>>> import numpy as np
>>> import numpy.linalg as la
>>> np.set_printoptions(precision=2, suppress=True, linewidth=160, legacy="1.25")
>>> F = np.load("x.npy")
>>> F
array([[ 0,  0,  0],
       [ 0,  0,  0],
       [ 2, -2, -1],
       [-1, -1,  2],
       [ 2, -2, -1],
       [ 4, -3, -1],
       [-1, -1,  2],
       [ 2, -1,  0],
       [ 0,  0,  0],
       [-1, -1,  2],
       [ 1, -3,  1],
       [ 4, -3, -1],
       [ 0,  0,  0],
       [-1, -1,  2],
       [ 0,  0,  0],
       [ 2, -2, -1],
       [ 1, -3,  1],
       [ 1, -2,  2],
       [ 4, -3, -1],
       [ 2, -1,  0],
       [ 2, -1,  0],
       [ 0,  0,  0],
       [ 0,  0,  0],
       [-1, -1,  2],
       [ 0,  0,  0],
       [ 2, -1,  0],
       [ 1, -2,  2],
       [ 0,  0,  0],
       [ 2, -1,  0],
       [ 0,  0,  0],
       [ 1, -3,  1]])
>>> F[3] @ F[9]
6
>>> round(la.norm(F, 1), 2), np.round(la.norm(F, np.inf), 2)
(38.0, 8.0)
>>> la.norm(F, axis=0)
array([9.49, 9.17, 6.08])
>>> arr = np.loadtxt("data.csv", delimiter=",")
>>> arr
array([[-0.07, -0.05,  1.  ],
       [ 0.34, -0.94, -0.03],
       [ 0.94,  0.33,  0.08]])
>>> np.round(arr @ arr.T, 2) + 0
array([[1., 0., 0.],
       [0., 1., 0.],
       [0., 0., 1.]])
>>> la.norm(arr, axis=0)
array([1., 1., 1.])
>>> la.svd(arr, compute_uv=False)
array([1., 1., 1.])
>>> round(float(arr[:, 1] @ arr[:, 2]), 2)
0.0
>>> la.pinv(arr)
array([[-0.07,  0.34,  0.94],
       [-0.05, -0.94,  0.33],
       [ 1.  , -0.03,  0.08]])
>>> rng = np.random.default_rng(330)
>>> lab = rng.permutation(3)
>>> lab
array([2, 0, 1])
>>> Y = arr[lab][:, lab]
>>> np.round(la.det(Y), 2), round(la.det(arr[lab]), 2)
(1.0, 1.0)
>>> Y
array([[ 0.08,  0.94,  0.33],
       [ 1.  , -0.07, -0.05],
       [-0.03,  0.34, -0.94]])
>>> np.sort(np.abs(la.eigvals(Y)))
array([1., 1., 1.])
>>> Y = np.array([[1, 3, 3, 3, 0],
...     [0, 3, -2, 3, 3],
...     [2, 3, 3, -1, -3],
...     [0, 1, 3, 3, 1],
...     [1, -1, -1, 3, -2],
...     [-2, 0, -2, -1, -3],
...     [2, 2, -3, 0, 0]])
>>> X = Y.T @ Y
>>> X
array([[14, 12,  6,  6, -2],
       [12, 33, 10, 15,  3],
       [ 6, 10, 45,  8, -4],
       [ 6, 15,  8, 38, 12],
       [-2,  3, -4, 12, 32]])
>>> w, vecs = la.eig(X)
>>> np.round(X @ vecs[:, 0] - w[0] * vecs[:, 0], 2) + 0
array([0., 0., 0., 0., 0.])
>>> w
array([65.46,  7.78, 44.13, 27.04, 17.58])
>>> np.sort(la.eigvals(X @ X))
array([  60.6 ,  308.94,  731.3 , 1947.63, 4285.52])
>>> np.sort(la.eigvals(X.T))
array([ 7.78, 17.58, 27.04, 44.13, 65.46])
>>> Lm = la.cholesky(X)
>>> np.diag(Lm) ** 2
array([14.  , 22.71, 41.39, 30.88, 26.3 ])
>>> Lm @ Lm.T
array([[14., 12.,  6.,  6., -2.],
       [12., 33., 10., 15.,  3.],
       [ 6., 10., 45.,  8., -4.],
       [ 6., 15.,  8., 38., 12.],
       [-2.,  3., -4., 12., 32.]])
>>> X / np.sqrt(np.outer(np.diag(X), np.diag(X)))
array([[ 1.  ,  0.56,  0.24,  0.26, -0.09],
       [ 0.56,  1.  ,  0.26,  0.42,  0.09],
       [ 0.24,  0.26,  1.  ,  0.19, -0.11],
       [ 0.26,  0.42,  0.19,  1.  ,  0.34],
       [-0.09,  0.09, -0.11,  0.34,  1.  ]])
>>> K = np.load("mat.npy")
>>> K
array([[ 36,  42,  36,  42],
       [  6, -12,   6, -12],
       [ 48,  56,  54,  63],
       [  8, -16,   9, -18]])
>>> w1 = np.array([[0, 2, 2, 0, 0, 3],
...     [3, 2, 3, 1, 0, 2],
...     [0, 0, 0, 1, 3, 3],
...     [0, 1, 3, 1, 2, 1]])
>>> b = np.array([-6, -1, -7, 5, 9, -2])
>>> act = np.maximum(K @ w1 + b, 0)
>>> (act > 0).astype(int)
array([[1, 1, 1, 1, 1, 1],
       [0, 0, 0, 0, 1, 0],
       [1, 1, 1, 1, 1, 1],
       [0, 0, 0, 0, 0, 0]])
>>> act
array([[120, 197, 317, 125, 201, 340],
       [  0,   0,   0,   0,   3,   0],
       [162, 270, 446, 178, 297, 479],
       [  0,   0,   0,   0,   0,   0]])
>>> Z = np.array([[3, -3], [1, 2], [-3, -3], [-1, -2], [3, -3], [3, -3]])
>>> act @ Z
array([[ 1104, -2790],
       [    9,    -9],
       [ 1568, -3968],
       [    0,     0]])
>>> w1 @ Z
array([[  5, -11],
       [  7, -22],
       [ 17, -20],
       [  0, -18]])
